>>> import numpy as np
>>> np.set_printoptions(precision=2, suppress=True, linewidth=120, floatmode="fixed")
>>> data = np.load("out1.npy")
>>> data
array([[ 4,  2,  4,  0, -2, -2,  0, -2],
       [ 2,  1,  2,  0, -1, -1,  0, -1],
       [ 4,  2,  4,  0, -2, -2,  0, -2],
       [ 0,  0,  0,  0,  0,  0,  0,  0],
       [-2, -1, -2,  0,  1,  1,  0,  1],
       [-2, -1, -2,  0,  1,  1,  0,  1],
       [ 0,  0,  0,  0,  0,  0,  0,  0],
       [-2, -1, -2,  0,  1,  1,  0,  1]])
>>> # 3 blocks once reordered
>>> w, vecs = np.linalg.eigh(data)
>>> np.unique(w.round(6) + 0, return_counts=True)[1]
array([7, 1])
>>> (w > 1e-8).sum(), (w < -1e-8).sum()
(np.int64(1), np.int64(0))
>>> np.round(w.sum(), 2), np.trace(data)
(np.float64(12.0), np.int64(12))
>>> np.linalg.eigvalsh(data + 5 * np.eye(8))
array([ 5.00,  5.00,  5.00,  5.00,  5.00,  5.00,  5.00, 17.00])
>>> w.round(2) + 0
array([ 0.00,  0.00,  0.00,  0.00,  0.00,  0.00,  0.00, 12.00])
>>> np.round(np.linalg.eigvalsh(data @ data), 2) + 0
array([  0.00,   0.00,   0.00,   0.00,   0.00,   0.00,   0.00, 144.00])
>>> np.round(vecs.T @ vecs, 2) + 0
array([[1.00, 0.00, 0.00, 0.00, 0.00, 0.00, 0.00, 0.00],
       [0.00, 1.00, 0.00, 0.00, 0.00, 0.00, 0.00, 0.00],
       [0.00, 0.00, 1.00, 0.00, 0.00, 0.00, 0.00, 0.00],
       [0.00, 0.00, 0.00, 1.00, 0.00, 0.00, 0.00, 0.00],
       [0.00, 0.00, 0.00, 0.00, 1.00, 0.00, 0.00, 0.00],
       [0.00, 0.00, 0.00, 0.00, 0.00, 1.00, 0.00, 0.00],
       [0.00, 0.00, 0.00, 0.00, 0.00, 0.00, 1.00, 0.00],
       [0.00, 0.00, 0.00, 0.00, 0.00, 0.00, 0.00, 1.00]])
>>> Uu, s, VT = np.linalg.svd(data)
>>> vecs = VT[:(s > 1e-8).sum()]
>>> rng = np.random.default_rng(0)
>>> vec = data[3] + 4 * data[5] + rng.integers(2) * np.eye(8)[7]
>>> vec
array([-8.00, -4.00, -8.00,  0.00,  4.00,  4.00,  0.00,  5.00])
>>> np.linalg.matrix_rank(np.vstack([data, vec]))
np.int64(2)
>>> np.diag(vecs.T @ vecs)
array([0.33, 0.08, 0.33, 0.00, 0.08, 0.08, 0.00, 0.08])
>>> np.allclose(vecs.T @ vecs @ vec, vec)
False
>>> round(np.linalg.det(data), 2)
np.float64(0.0)
>>> (data != 0).astype(int)
array([[1, 1, 1, 0, 1, 1, 0, 1],
       [1, 1, 1, 0, 1, 1, 0, 1],
       [1, 1, 1, 0, 1, 1, 0, 1],
       [0, 0, 0, 0, 0, 0, 0, 0],
       [1, 1, 1, 0, 1, 1, 0, 1],
       [1, 1, 1, 0, 1, 1, 0, 1],
       [0, 0, 0, 0, 0, 0, 0, 0],
       [1, 1, 1, 0, 1, 1, 0, 1]])
>>> m1 = np.loadtxt("run2.csv", delimiter=",")
>>> m1
array([[ 8.00, -2.00,  2.00, -4.00,  8.00,  2.00,  4.00],
       [-2.00,  5.00, -1.00,  2.00, -4.00, -1.00, -2.00],
       [ 2.00, -1.00,  5.00, -2.00,  4.00,  1.00,  2.00],
       [-4.00,  2.00, -2.00,  8.00, -8.00, -2.00, -4.00],
       [ 8.00, -4.00,  4.00, -8.00, 20.00,  4.00,  8.00],
       [ 2.00, -1.00,  1.00, -2.00,  4.00,  5.00,  2.00],
       [ 4.00, -2.00,  2.00, -4.00,  8.00,  2.00,  8.00]])
>>> # symmetric
>>> O, vecs = np.linalg.qr(m1[:, :1])[0], np.linalg.qr(m1[:, 1:])[0]
>>> s = np.linalg.svd(O.T @ vecs, compute_uv=False)
>>> s
array([0.95])
>>> (s > 0.9).sum()
np.int64(1)
>>> vec = np.array([5, 3, 0, 2, 1, 3, 7])
>>> a = np.maximum(m1 @ vec, 0)
>>> np.tanh(m1 @ vec)
array([ 1.00, -1.00,  1.00, -1.00,  1.00,  1.00,  1.00])
>>> np.maximum(m1 @ vec, 0) - np.maximum(-m1 @ vec, 0)
array([ 68.00, -12.00,  24.00, -40.00, 100.00,  36.00,  76.00])
>>> np.maximum(m1 @ (3 * vec), 0)
array([204.00,   0.00,  72.00,   0.00, 300.00, 108.00, 228.00])
>>> G = m1.T @ m1
>>> np.allclose(G, G.T)
True
>>> G
array([[ 172.00,  -78.00,   78.00, -156.00,  312.00,   78.00,  156.00],
       [ -78.00,   55.00,  -39.00,   78.00, -156.00,  -39.00,  -78.00],
       [  78.00,  -39.00,   55.00,  -78.00,  156.00,   39.00,   78.00],
       [-156.00,   78.00,  -78.00,  172.00, -312.00,  -78.00, -156.00],
       [ 312.00, -156.00,  156.00, -312.00,  640.00,  156.00,  312.00],
       [  78.00,  -39.00,   39.00,  -78.00,  156.00,   55.00,   78.00],
       [ 156.00,  -78.00,   78.00, -156.00,  312.00,   78.00,  172.00]])
>>> np.diag(G)
array([172.00,  55.00,  55.00, 172.00, 640.00,  55.00, 172.00])
